$ python -q
>>> import numpy as np
>>> np.set_printoptions(precision=1, suppress=True, linewidth=200, floatmode="fixed")
>>> J = np.load("run7.npy")
>>> print(J)
[[-17.2   6.8  -7.6]
 [  8.2   5.5 -17.4]
 [ -5.4   0.9 -19.2]
 [-18.4   7.0  -3.4]
 [  0.0  15.3  12.8]
 [  4.2  -2.2  19.4]
 [ 19.6   3.5  -1.5]
 [ 10.1  16.2  -6.1]
 [-14.2 -10.7   9.1]
 [ -7.4  17.9  -5.1]
 [  4.8  14.8 -12.5]
 [-11.8 -14.2  -7.7]
 [  6.3  18.9  -2.2]
 [-10.6  15.8   6.3]
 [ 16.7  -0.4  11.0]
 [ -6.4 -15.9 -10.2]
 [  2.8 -10.6 -16.8]
 [ 17.5  -7.2   6.5]
 [-18.4  -1.1   7.7]
 [ 10.3   7.2  15.6]
 [  2.2  -2.5  19.7]
 [  9.4 -11.2  13.7]
 [ -5.3   0.8 -19.3]
 [ 19.4  -4.6   1.2]
 [  6.7 -15.9  10.1]
 [ -8.8 -16.5  -7.0]]
>>> rng = np.random.default_rng(83004)
>>> lab = rng.permutation(3)
>>> Y = J[:, lab] * rng.choice([-1, 1], 3)
>>> print(Y)
[[ -7.6   6.8 -17.2]
 [-17.4   5.5   8.2]
 [-19.2   0.9  -5.4]
 [ -3.4   7.0 -18.4]
 [ 12.8  15.3   0.0]
 [ 19.4  -2.2   4.2]
 [ -1.5   3.5  19.6]
 [ -6.1  16.2  10.1]
 [  9.1 -10.7 -14.2]
 [ -5.1  17.9  -7.4]
 [-12.5  14.8   4.8]
 [ -7.7 -14.2 -11.8]
 [ -2.2  18.9   6.3]
 [  6.3  15.8 -10.6]
 [ 11.0  -0.4  16.7]
 [-10.2 -15.9  -6.4]
 [-16.8 -10.6   2.8]
 [  6.5  -7.2  17.5]
 [  7.7  -1.1 -18.4]
 [ 15.6   7.2  10.3]
 [ 19.7  -2.5   2.2]
 [ 13.7 -11.2   9.4]
 [-19.3   0.8  -5.3]
 [  1.2  -4.6  19.4]
 [ 10.1 -15.9   6.7]
 [ -7.0 -16.5  -8.8]]
>>> U, _, VT = np.linalg.svd(J.T @ Y)
>>> print(np.round(np.linalg.lstsq(J, Y)[0], 1) + 0)
[[0.0 0.0 1.0]
 [0.0 1.0 0.0]
 [1.0 0.0 0.0]]
>>> print(lab)
[2 1 0]
>>> print(np.round(U @ VT, 1) + 0)
[[0.0 0.0 1.0]
 [0.0 1.0 0.0]
 [1.0 0.0 0.0]]
>>> mat = np.load("x.npy")
>>> print(mat)
[[ 7  2  1]
 [ 2 48  2]
 [ 3  3  0]]
>>> U, s, VT = np.linalg.svd(mat)
>>> print(s)
[48.2  7.5  0.5]
>>> print(np.argmax(s[:-1] / (s[1:] + 1e-6)) + 1)
2
>>> Y = U[:, :2] @ np.diag(s[:2]) @ VT[:2]
>>> print(np.linalg.matrix_rank(Y))
2
>>> print(np.linalg.matrix_rank(mat, rtol=0.05))
2
>>> print(round(np.abs(mat - Y).max(), 1))
0.4
>>> print(round(float(np.linalg.norm(mat - Y, 2)), 1), round(s[2], 1))
0.5 0.5
>>> print(np.trace(mat))
55
>>> print(np.linalg.matrix_power(mat, 3))
[[   651   5569    282]
 [  5734 111598   4744]
 [   516   7281    327]]
>>> np.linalg.determinant(mat)
Traceback (most recent call last):
  File "<python-input-24>", line 1, in <module>
    np.linalg.determinant(mat)
    ^^^^^^^^^^^^^^^^^^^^^
AttributeError: module 'numpy.linalg' has no attribute 'determinant'
>>> print(mat @ mat)
[[  56  113   11]
 [ 116 2314   98]
 [  27  150    9]]
>>> print((mat - mat.T) / 2)
[[ 0.0  0.0 -1.0]
 [ 0.0  0.0 -0.5]
 [ 1.0  0.5  0.0]]
>>> print(np.allclose(mat @ mat.T, mat.T @ mat))
False
>>> w, V = np.linalg.eig(mat)
>>> print(w)
[ 7.2 -0.5 48.2]
>>> print(np.round(mat @ V[:, 0] - w[0] * V[:, 0], 1) + 0)
[0.0 0.0 0.0]
>>> print(np.sort(np.linalg.eigvals(mat @ mat)))
[   0.2   52.6 2326.2]
>>> D = np.linalg.norm(J[:, None] - J[None], axis=-1)
>>> print(D.mean(axis=1).argmax())
8
>>> print(D[:5, :5])
[[ 0.0 27.3 17.6  4.4 28.0]
 [27.3  0.0 14.5 30.1 32.8]
 [17.6 14.5  0.0 21.4 35.5]
 [ 4.4 30.1 21.4  0.0 25.9]
 [28.0 32.8 35.5 25.9  0.0]]
>>> print(np.linalg.matrix_rank(D ** 2))
5
>>> print(np.linalg.norm(J, axis=1))
[20.0 20.0 20.0 20.0 19.9 20.0 20.0 20.0 20.0 20.0 20.0 20.0 20.0 20.0 20.0 19.9 20.1 20.0 20.0 20.0 20.0 20.0 20.0 20.0 20.0 20.0]
>>> print(D.shape)
(26, 26)
>>> print(np.linalg.norm(J - J.mean(axis=0), axis=1))
[20.2 19.5 20.0 20.2 19.5 20.1 19.3 19.2 20.8 19.6 19.3 20.8 19.2 19.9 19.6 20.6 20.3 19.8 20.6 19.6 20.1 20.3 20.1 19.6 20.4 20.7]
>>> print((D + 1e9 * np.eye(26)).round(6).argmin(axis=1))
[ 3 10 22  0 13 20 23 12 18 13  7 25  7  9 17 25 15 23  8 14  5 24  2 17 21 11]
>>> P = np.triu(np.array([[4, -5, 0], [1, -4, 3], [4, 4, -4]]), 1) + np.eye(3)
>>> Y = P @ mat @ np.linalg.inv(P)
>>> print(np.linalg.matrix_rank(Y))
3
>>> print(Y)
[[  -3.0 -253.0  750.0]
 [  11.0  112.0 -334.0]
 [   3.0   18.0  -54.0]]
>>> print(round(np.linalg.det(Y), 1))
-168.0
>>> print(np.trace(Y), np.trace(mat))
55.0 55
>>> m1 = np.loadtxt("case15.csv", delimiter=",")
>>> print(m1)
[[-0.2 -0.9 -0.4]
 [-0.9  0.3 -0.3]
 [-0.4 -0.3  0.9]]
>>> print(np.round(m1.T @ m1, 1) + 0)
[[1.0 0.0 0.0]
 [0.0 1.0 0.0]
 [0.0 0.0 1.0]]
>>> print(np.linalg.norm(m1, axis=0))
[1.0 1.0 1.0]
>>> print(np.linalg.pinv(m1))
[[-0.2 -0.9 -0.4]
 [-0.9  0.3 -0.3]
 [-0.4 -0.3  0.9]]
